$ python3 -q
>>> import numpy as np
>>> np.set_printoptions(precision=4, suppress=True, linewidth=200)
>>> M = np.loadtxt("layer16.csv", delimiter=",")
>>> M
array([[ 12.1168,  13.3236,  -6.6116, -15.2074],
       [ 13.1878,  11.0849,   7.8127, -30.8672],
       [ -2.1873,   0.8947, -13.4002,  16.6648],
       [-13.2149, -11.5784,  -5.6277,  28.8032],
       [ -9.8671, -11.1878,   6.8288,  11.0924],
       [ -6.6009,  -5.8065,  -2.8181,  14.392 ],
       [  0.0098,   2.9886, -13.2191,  12.6032],
       [  4.4158,   6.1905,  -8.4028,   0.2034],
       [  9.9097,   7.2415,  10.7793, -27.9214],
       [ -6.5882,  -4.2814,  -9.3763,  20.7114],
       [  4.3961,   4.6829,  -1.801 ,  -6.1055],
       [  4.3955,   6.1846,  -8.3819,   0.2121],
       [  7.7017,   7.6279,  -0.3922, -13.2854],
       [  4.415 ,   5.2062,  -3.9989,  -4.0199],
       [  5.5179,   3.9758,   6.0168, -15.5522],
       [-13.2199, -13.0888,   0.9556,  22.4763],
       [-16.5088, -15.0281,  -4.7886,  33.879 ],
       [  1.0925,   1.7851,  -3.1717,   1.14  ],
       [  9.8978,   7.7032,   8.604 , -25.7842],
       [ -7.6976,  -8.1017,   2.624 ,  11.175 ],
       [  5.5124,   2.5134,  12.5574, -21.8114],
       [ -6.5919,  -6.7957,   1.602 ,  10.2017],
       [ 12.1272,  11.2868,   2.1714, -23.6345]])
>>> dist = np.linalg.norm(M[:, None] - M[None], axis=-1)
>>> (dist + 1e9 * np.eye(23)).round(6).argmin(axis=1)
array([12,  8,  6, 16, 19, 21,  2, 11, 18,  2, 13,  7, 14, 10, 12,  3,  3, 13,  8, 21, 18, 19, 18])
>>> dist.mean(axis=1).argmax()
np.int64(16)
>>> dist.shape
(23, 23)
>>> np.linalg.matrix_rank(dist ** 2)
np.int64(6)
>>> Xc = M - M.mean(axis=0)
>>> Uu, s, Vh = np.linalg.svd(Xc, full_matrices=False)
>>> np.abs(Uu[:, 0]).argmax()
np.int64(16)
>>> s
array([105.8488,  37.1532,   0.0929,   0.0588])
>>> W0 = np.loadtxt("w.csv", delimiter=",")
>>> W0
array([[-0.9   , -0.5   ,  1.3   ,  0.8894],
       [-1.2   , -1.7   ,  0.4   ,  1.1948],
       [-0.8   ,  0.1   , -0.1   ,  0.6681],
       [-0.2   ,  0.4   , -0.8   ,  0.3718],
       [-0.9   ,  0.3   , -0.4   ,  0.8192],
       [-0.5   ,  1.3   , -1.5   ,  0.5245],
       [-1.6   ,  1.2   ,  1.4   ,  1.5292],
       [-0.3   ,  2.5   , -1.4   ,  0.3614],
       [ 0.6   ,  0.4   , -1.2   , -0.6852],
       [ 1.5   ,  0.5   ,  0.4   , -1.491 ],
       [ 0.2   ,  0.4   ,  0.4   , -0.1706],
       [-0.6   , -1.9   , -0.6   ,  0.6017],
       [ 1.1   , -1.8   ,  0.3   , -1.1911],
       [-1.    , -0.5   ,  0.9   ,  1.1199],
       [-0.9   , -1.3   , -1.    ,  0.7322],
       [ 1.1   , -1.7   ,  0.2   , -1.173 ],
       [-0.6   ,  0.5   ,  0.5   ,  0.7494],
       [-0.2   ,  0.    ,  0.9   ,  0.2633],
       [ 0.5   ,  0.1   ,  0.9   , -0.6626],
       [ 0.3   ,  0.4   ,  0.7   , -0.428 ]])
>>> proj = W0 @ np.linalg.solve(W0.T @ W0, W0.T)
>>> np.allclose(proj @ proj, proj)
True
>>> round(np.trace(proj), 4)
np.float64(4.0)
>>> Xc = W0 - W0.mean(axis=1)
Traceback (most recent call last):
  File "<python-input-18>", line 1, in <module>
    Xc = W0 - W0.mean(axis=1)
         ~~~^~~~~~~~~~~~~~~~~
ValueError: operands could not be broadcast together with shapes (20,4) (20,) 
>>> Xc = W0 - W0.mean(axis=0)
>>> Uu, s, Vh = np.linalg.svd(Xc, full_matrices=False)
>>> Vh[0] * np.sign(Vh[0, np.abs(Vh[0]).argmax()])
array([-0.557 ,  0.5855, -0.096 ,  0.5811])
>>> np.searchsorted(np.cumsum(s ** 2) / (s ** 2).sum(), 0.9) + 1
np.int64(3)
>>> np.abs(Vh[0]).argmax()
np.int64(1)
>>> np.round((s ** 2).sum() ** 2 / (s ** 4).sum(), 4)
np.float64(2.7637)
>>> A2 = np.c_[W0[:, :3] @ np.array([[-2, -1, -1], [-1, 1, 0], [2, -1, -2]]), np.array([2, 1, 3, 3, 3, 2, 3, 3, 0, 1, 2, 1, 0, 3, 1, 2, 2, 1, 3, 1])]
>>> A2
array([[ 4.9, -0.9, -1.7,  2. ],
       [ 4.9, -0.9,  0.4,  1. ],
       [ 1.3,  1. ,  1. ,  3. ],
       [-1.6,  1.4,  1.8,  3. ],
       [ 0.7,  1.6,  1.7,  3. ],
       [-3.3,  3.3,  3.5,  2. ],
       [ 4.8,  1.4, -1.2,  3. ],
       [-4.7,  4.2,  3.1,  3. ],
       [-4. ,  1. ,  1.8,  0. ],
       [-2.7, -1.4, -2.3,  1. ],
       [ 0. , -0.2, -1. ,  2. ],
       [ 1.9, -0.7,  1.8,  1. ],
       [ 0.2, -3.2, -1.7,  0. ],
       [ 4.3, -0.4, -0.8,  3. ],
       [ 1.1,  0.6,  2.9,  1. ],
       [-0.1, -3. , -1.5,  2. ],
       [ 1.7,  0.6, -0.4,  2. ],
       [ 2.2, -0.7, -1.6,  1. ],
       [ 0.7, -1.3, -2.3,  3. ],
       [ 0.4, -0.6, -1.7,  1. ]])
>>> np.linalg.norm(np.linalg.qr(W0)[0].T @ A2, axis=0) ** 2 / ((A2 ** 2).sum(axis=0) + 1e-12)
array([1.    , 1.    , 1.    , 0.2373])
>>> data = np.load("dump.npy")
>>> data
array([[0.5   , 0.    , 0.5   ],
       [0.25  , 0.25  , 0.5   ],
       [0.1667, 0.3333, 0.5   ]])
>>> rk = np.linalg.matrix_rank(data)
>>> rk
np.int64(2)
>>> ns = np.linalg.svd(data)[2][rk:].T
>>> np.allclose(data @ ns, 0)
True
>>> ns @ ns.T
array([[ 0.3333,  0.3333, -0.3333],
       [ 0.3333,  0.3333, -0.3333],
       [-0.3333, -0.3333,  0.3333]])
>>> np.unique(data.round(6), axis=0).shape
(3, 3)
>>> np.allclose(data[:-1].T @ np.linalg.lstsq(data[:-1].T, data[-1])[0], data[-1])
True
>>> np.round(np.trace(np.linalg.pinv(data) @ data), 4)
np.float64(2.0)
>>> J = np.loadtxt("block13.csv", delimiter=",")
>>> J
array([[2., 1., 2.],
       [2., 1., 2.],
       [0., 1., 2.],
       [0., 1., 1.],
       [6., 3., 6.]])
>>> Uu, s, Vh = np.linalg.svd(M)
>>> np.argmax(s[:-1] / (s[1:] + 1e-6)) + 1
np.int64(2)
>>> A2 = Uu[:, :2] @ np.diag(s[:2]) @ Vh[:2]
>>> round(float(np.abs(M - A2).max()), 4)
0.0317
